$ python -q
>>> import numpy as np
>>> np.set_printoptions(precision=3, suppress=True, linewidth=140, legacy="1.25")
>>> def tidy(a):
...     return np.round(a, 3) + 0
... 
>>> X = np.load("test19.npy")
>>> print(X)
[[ 0  9 -6  5  1]
 [ 0  0  4  2  4]
 [ 0  0  0 -1  1]
 [ 0  0  0  0  3]
 [ 0  0  0  0  0]]
>>> # rows and columns are dependent
>>> print(np.abs(np.diag(np.linalg.qr(X)[1])) > 1e-9)
[False False False False False]
>>> print(np.allclose(X[:-1].T @ np.linalg.lstsq(X[:-1].T, X[-1])[0], X[-1]))
True
>>> print(np.unique(X.round(6), axis=0).shape)
(5, 5)
>>> print(tidy(np.trace(np.linalg.pinv(X) @ X)))
4.0
>>> proj = np.triu(np.array([[-2, -5, 4, 5, 9],
...     [3, 1, -4, -1, -3],
...     [-7, 0, 3, -5, -1],
...     [6, 2, -4, 9, -8],
...     [3, -7, 6, 9, 0]]), 1) + np.eye(5)
>>> out = proj @ X @ np.linalg.inv(proj)
>>> print(np.linalg.matrix_rank(out))
4
>>> print(out)
[[  0.   9.  10.  50. 437.]
 [  0.   0.   4.  26. 209.]
 [  0.   0.   0.  -1. -22.]
 [  0.   0.   0.   0.   3.]
 [  0.   0.   0.   0.   0.]]
>>> print(np.trace(out), np.trace(X))
0.0 0
>>> print(np.poly(out))
[1. 0. 0. 0. 0. 0.]
>>> print(np.einsum("ii->", out))
0.0
>>> print(tidy(np.linalg.det(2 * out)), tidy(np.linalg.det(out)))
0.0 0.0
>>> print(np.poly(out))
[1. 0. 0. 0. 0. 0.]
>>> print(tidy(np.linalg.det(out[::-1])))
0.0
>>> print(np.argsort(-np.linalg.norm(X, axis=0).round(6), kind="stable")[:3])
[1 2 3]
>>> print([int(np.linalg.matrix_rank(np.linalg.matrix_power(X, p))) for p in range(1, 6)])
[4, 3, 2, 1, 0]
>>> print(np.linalg.matrix_rank(X - X[0, 0] * np.eye(5)))
4
>>> print(X @ X)
[[ 0  0 36 24 45]
 [ 0  0  0 -4 10]
 [ 0  0  0  0 -3]
 [ 0  0  0  0  0]
 [ 0  0  0  0  0]]
>>> print(tidy(np.sort(np.linalg.eigvals(X))))
[0. 0. 0. 0. 0.]
>>> try:
...     np.linalg.inv(X)
... except np.linalg.LinAlgError as e:
...     print(repr(e))
... 
LinAlgError('Singular matrix')
>>> arr = np.load("arr.npy")
>>> print(arr)
[[-0.493 -0.119  0.551  0.898]
 [ 0.731 -0.43   0.611 -0.917]
 [ 0.824 -0.982  1.     0.478]
 [-0.291  0.565 -0.912 -0.188]
 [ 0.    -0.537  0.922  0.691]
 [-0.77   0.961 -1.    -0.327]
 [ 0.264 -0.291  0.572 -0.217]
 [ 0.119  0.508 -0.915 -0.793]
 [-0.03  -0.02   0.07   0.1  ]
 [ 0.264 -0.291  0.572 -0.217]
 [-0.843  0.975 -1.    -0.149]
 [ 0.834 -0.996  1.     0.923]
 [-0.178 -0.119  0.397  0.537]
 [-0.422  0.493 -0.831  0.3  ]
 [ 0.264 -0.291  0.572 -0.217]
 [-0.493  0.446 -0.753  0.544]
 [ 0.119 -0.478  0.867  0.422]
 [-0.207  0.735 -0.983 -0.68 ]
 [ 0.397 -0.31   0.551 -0.501]]
>>> # rows 6 and 9 are equal
>>> out = arr / np.linalg.norm(arr, axis=1)
Traceback (most recent call last):
  File "<python-input-29>", line 1, in <module>
    out = arr / np.linalg.norm(arr, axis=1)
          ~~~~^~~~~~~~~~~~~~~~~~~~~~~~~~~~~
ValueError: operands could not be broadcast together with shapes (19,4) (19,) 
>>> out = arr / np.linalg.norm(arr, axis=1, keepdims=True)
>>> G = out @ out.T
>>> print(np.argwhere(np.triu(np.abs(G) > 0.95, 1)))
[[ 0  8]
 [ 0 12]
 [ 1 15]
 [ 1 18]
 [ 2  5]
 [ 2 10]
 [ 2 11]
 [ 3  5]
 [ 3 16]
 [ 4  7]
 [ 4 16]
 [ 4 17]
 [ 5 10]
 [ 5 11]
 [ 6  9]
 [ 6 13]
 [ 6 14]
 [ 6 15]
 [ 7 16]
 [ 7 17]
 [ 8 12]
 [ 9 13]
 [ 9 14]
 [ 9 15]
 [13 14]
 [13 15]
 [14 15]
 [15 18]
 [16 17]]
>>> print((G - 2 * np.eye(19)).round(6).argmax(axis=1))
[12 18 11  5 16 10  9 17 12  6  5  2  8 15  6 13  4  7  1]
>>> print(tidy(np.linalg.norm(out, axis=1)))
[1. 1. 1. 1. 1. 1. 1. 1. 1. 1. 1. 1. 1. 1. 1. 1. 1. 1. 1.]
>>> print(tidy(np.degrees(np.arccos(np.clip(G[3, 1], -1, 1)))))
122.423
